% ipython --no-banner

In [1]: import numpy as np

In [2]: import numpy.linalg as la

In [3]: np.set_printoptions(precision=3, suppress=True, linewidth=140, sign=" ")

In [4]: arr = np.loadtxt("x.csv", delimiter=",")

In [5]: arr
Out[5]: 
array([[ 0.,  1.,  0.,  1.,  1.,  0.,  0.,  0.],
       [ 1.,  0.,  1.,  1.,  0.,  0.,  0.,  0.],
       [ 0.,  1.,  0.,  0.,  0.,  0.,  0.,  0.],
       [ 1.,  1.,  0.,  0.,  1.,  0.,  0.,  0.],
       [ 1.,  0.,  0.,  1.,  0.,  0.,  0.,  0.],
       [ 0.,  0.,  0.,  0.,  0.,  0.,  1.,  1.],
       [ 0.,  0.,  0.,  0.,  0.,  1.,  0.,  0.],
       [ 0.,  0.,  0.,  0.,  0.,  1.,  0.,  0.]])

In [6]: # column 7 repeats column 6

In [7]: Uu, sv, Vh = la.svd(arr)

In [8]: np.argmax(sv[:-1] / (sv[1:] + 1e-6)) + 1
Out[8]: np.int64(7)

In [9]: B = Uu[:, :7] @ np.diag(sv[:7]) @ Vh[:7]

In [10]: B.round(3) + 0
Out[10]: 
array([[ 0.,  1.,  0.,  1.,  1.,  0.,  0.,  0.],
       [ 1.,  0.,  1.,  1.,  0.,  0.,  0.,  0.],
       [ 0.,  1.,  0.,  0.,  0.,  0.,  0.,  0.],
       [ 1.,  1.,  0.,  0.,  1.,  0.,  0.,  0.],
       [ 1.,  0.,  0.,  1.,  0.,  0.,  0.,  0.],
       [ 0.,  0.,  0.,  0.,  0.,  0.,  1.,  1.],
       [ 0.,  0.,  0.,  0.,  0.,  1.,  0.,  0.],
       [ 0.,  0.,  0.,  0.,  0.,  1.,  0.,  0.]])

In [11]: round(np.abs(arr - B).max(), 3)
Out[11]: np.float64(0.0)

In [12]: round(float(la.norm(arr - B, 2)), 3), round(float(sv[7]), 3)
Out[12]: (0.0, 0.0)

In [13]: rng = np.random.default_rng(163304)

In [14]: B = arr + rng.integers(-2, 3, (8, 7)) @ rng.integers(-2, 3, (7, 8))

In [15]: B
Out[15]: 
array([[  3.,   2.,  -3.,   4.,   4.,   4.,   8.,  -6.],
       [  4.,   1.,   5.,   1.,   4.,   3.,  -2.,   8.],
       [ -6.,   3.,  10.,  -6.,   4.,   2.,  -8.,   0.],
       [  8.,   1.,   2.,   5.,   9.,   6.,  -1.,   4.],
       [ -3.,  -1.,   0.,  -8.,  -2.,  -1.,  -1.,   2.],
       [ -6.,   3.,   5.,   7.,  -5., -15.,  -9.,   2.],
       [  0.,   0.,   5.,   3.,   1.,  -4., -10.,   6.],
       [ -8.,   3., -12.,   0.,   0.,   6.,  10.,  -3.]])

In [16]: np.abs(B - arr).sum(axis=1)
Out[16]: array([ 31.,  25.,  38.,  33.,  20.,  52.,  30.,  41.])

In [17]: [round(float(la.det(arr[:i, :i])), 2) + 0 for i in range(1, 9)]
Out[17]: [0.0, -1.0, 0.0, 1.0, -2.0, 0.0, 2.0, 0.0]

In [18]: np.all(la.eigvalsh(arr) > 0)
Out[18]: np.False_

In [19]: W1 = np.array([[3, 2, 1, 3, 0, 1],
    ...:     [0, 1, 2, 1, 0, 0],
    ...:     [3, 3, 1, 1, 0, 3],
    ...:     [0, 0, 3, 2, 1, 0],
    ...:     [2, 3, 0, 3, 0, 2],
    ...:     [3, 2, 3, 2, 2, 2],
    ...:     [3, 2, 2, 3, 2, 0],
    ...:     [2, 1, 1, 1, 2, 1]])

In [20]: b = np.array([-1, -3, 2, -1, -1, -2])

In [21]: H = np.maximum(arr @ W1 + b, 0)

In [22]: la.matrix_rank(H)
Out[22]: np.int64(6)

In [23]: (H > 0).astype(int)
Out[23]: 
array([[ 1,  1,  1,  1,  0,  0],
       [ 1,  1,  1,  1,  0,  1],
       [ 0,  0,  1,  0,  0,  0],
       [ 1,  1,  1,  1,  0,  1],
       [ 1,  0,  1,  1,  0,  0],
       [ 1,  0,  1,  1,  1,  0],
       [ 1,  0,  1,  1,  1,  0],
       [ 1,  0,  1,  1,  1,  0]])

In [24]: C = np.array([[3, -4], [0, -6], [1, -5], [-3, -1], [-4, 0], [-7, 3]])

In [25]: W1 @ C
Out[25]: 
array([[ -6, -29],
       [ -1, -17],
       [-14, -27],
       [ -7, -17],
       [-17, -23],
       [-16, -35],
       [ -6, -37],
       [-11, -17]])

In [26]: H @ C
Out[26]: 
array([[ -5., -50.],
       [ -7., -66.],
       [  4., -20.],
       [ -8., -62.],
       [  0., -42.],
       [ -4., -44.],
       [  4., -34.],
       [  4., -34.]])

In [27]: la.lstsq(arr[:-1].T, arr[-1])[2]
Out[27]: np.int32(7)

In [28]: np.unique(arr.round(6), axis=0).shape
Out[28]: (7, 8)

In [29]: np.allclose(arr[:-1].T @ la.lstsq(arr[:-1].T, arr[-1])[0], arr[-1])
Out[29]: True

In [30]: np.round(np.trace(la.pinv(arr) @ arr), 3)
Out[30]: np.float64(7.0)

In [31]: np.abs(np.diag(la.qr(arr)[1])) > 1e-9
Out[31]: array([ True,  True,  True,  True,  True,  True,  True, False])

In [32]: W0 = np.array([[0, -2, 4, 6, 6, 3, -2],
    ...:     [-2, 10, 6, -1, 3, -8, 0],
    ...:     [4, 6, 4, 0, 9, -7, 3],
    ...:     [6, -1, 0, 10, 6, 6, -3],
    ...:     [6, 3, 9, 6, -8, 1, 3],
    ...:     [3, -8, -7, 6, 1, 4, 6],
    ...:     [-2, 0, 3, -3, 3, 6, 2]])

In [33]: W0
Out[33]: 
array([[ 0, -2,  4,  6,  6,  3, -2],
       [-2, 10,  6, -1,  3, -8,  0],
       [ 4,  6,  4,  0,  9, -7,  3],
       [ 6, -1,  0, 10,  6,  6, -3],
       [ 6,  3,  9,  6, -8,  1,  3],
       [ 3, -8, -7,  6,  1,  4,  6],
       [-2,  0,  3, -3,  3,  6,  2]])

In [34]: evals, vecs = la.eigh(W0)

In [35]: x = np.array([6, 2, -1, 0, 8, -5, 3])

In [36]: la.eigvalsh(W0[1:, 1:])
Out[36]: array([-14.555,  -9.03 ,   1.403,   7.818,  14.034,  22.329])

In [37]: np.abs(W0).sum(axis=1).max(), round(float(np.abs(evals).max()), 3)
Out[37]: (np.int64(36), 22.523)

In [38]: round(float(la.norm(W0, 1)), 3), np.round(la.norm(W0, np.inf), 3)
Out[38]: (36.0, np.float64(36.0))

In [39]: np.round(la.norm(W0, 2), 3)
Out[39]: np.float64(22.523)

In [40]: la.norm(W0, axis=1).argmax()
Out[40]: np.int64(4)

In [41]: E = np.array([[-1.0, 3.0, 0.0, 0.0, 0.0, 0.0],
    ...:     [3.0, -2.0, 3.0, 0.0, 0.0, 0.0],
    ...:     [0.0, 3.0, -2.0, 3.0, 0.0, 0.0],
    ...:     [0.0, 0.0, 3.0, 0.0, 3.0, 0.0],
    ...:     [0.0, 0.0, 0.0, 3.0, 2.0, 3.0],
    ...:     [0.0, 0.0, 0.0, 0.0, 3.0, -2.0]])

In [42]: E
Out[42]: 
array([[-1.,  3.,  0.,  0.,  0.,  0.],
       [ 3., -2.,  3.,  0.,  0.,  0.],
       [ 0.,  3., -2.,  3.,  0.,  0.],
       [ 0.,  0.,  3.,  0.,  3.,  0.],
       [ 0.,  0.,  0.,  3.,  2.,  3.],
       [ 0.,  0.,  0.,  0.,  3., -2.]])

In [43]: # symmetric

In [44]: lab = rng.permutation(6)

In [45]: lab
Out[45]: array([ 4,  5,  2,  3,  1,  0])

In [46]: B = E[lab][:, lab]

In [47]: np.allclose(B, E)
Out[47]: False

In [48]: B
Out[48]: 
array([[ 2.,  3.,  0.,  3.,  0.,  0.],
       [ 3., -2.,  0.,  0.,  0.,  0.],
       [ 0.,  0., -2.,  3.,  3.,  0.],
       [ 3.,  0.,  3.,  0.,  0.,  0.],
       [ 0.,  0.,  3.,  0., -2.,  3.],
       [ 0.,  0.,  0.,  0.,  3., -1.]])

In [49]: np.diag(B)
Out[49]: array([ 2., -2., -2.,  0., -2., -1.])

In [50]: m1 = np.load("case1.npy")

In [51]: m1
Out[51]: 
array([[ 0,  0,  1,  0,  2,  2,  2,  2,  2,  3],
       [ 0,  0,  0,  1,  0,  2,  2,  2,  2,  2],
       [ 1,  0,  0,  0,  1,  0,  2,  2,  2,  2],
       [ 0,  1,  0,  0,  0,  1,  0,  2,  2,  2],
       [ 2,  0,  1,  0,  0,  0,  1,  0,  2,  2],
       [ 2,  2,  0,  1,  0,  0,  0,  1,  0,  2],
       [ 2,  2,  2,  0,  1,  0,  0,  0,  1,  0],
       [ 2,  2,  2,  2,  0,  1,  0,  0,  0,  1],
       [ 2,  2,  2,  2,  2,  0,  1,  0,  0,  0],
       [ 3,  2,  2,  2,  2,  2,  0,  1,  0,  0]])

In [52]: x = np.array([-5, 0, 0, -2, -4, -4, -2, 3, -3, -5])

In [53]: rhs = m1 @ x

In [54]: b, lr = np.zeros(10), 1 / la.norm(m1, 2) ** 2

In [55]: for i in range(25):
    ...:     b -= lr * m1.T @ (m1 @ b - rhs)
    ...:     if i % 5 == 0: print(i, round(la.norm(m1 @ b - rhs), 3))
    ...: 
0 9.644
5 7.951
10 6.763
15 5.88
20 5.198

In [56]: np.round(la.cond(m1), 3)
Out[56]: np.float64(31.438)

In [57]: b
Out[57]: array([-3.903, -0.496, -2.787, -1.65 , -2.171, -2.117, -2.635, -0.738, -2.264, -3.659])
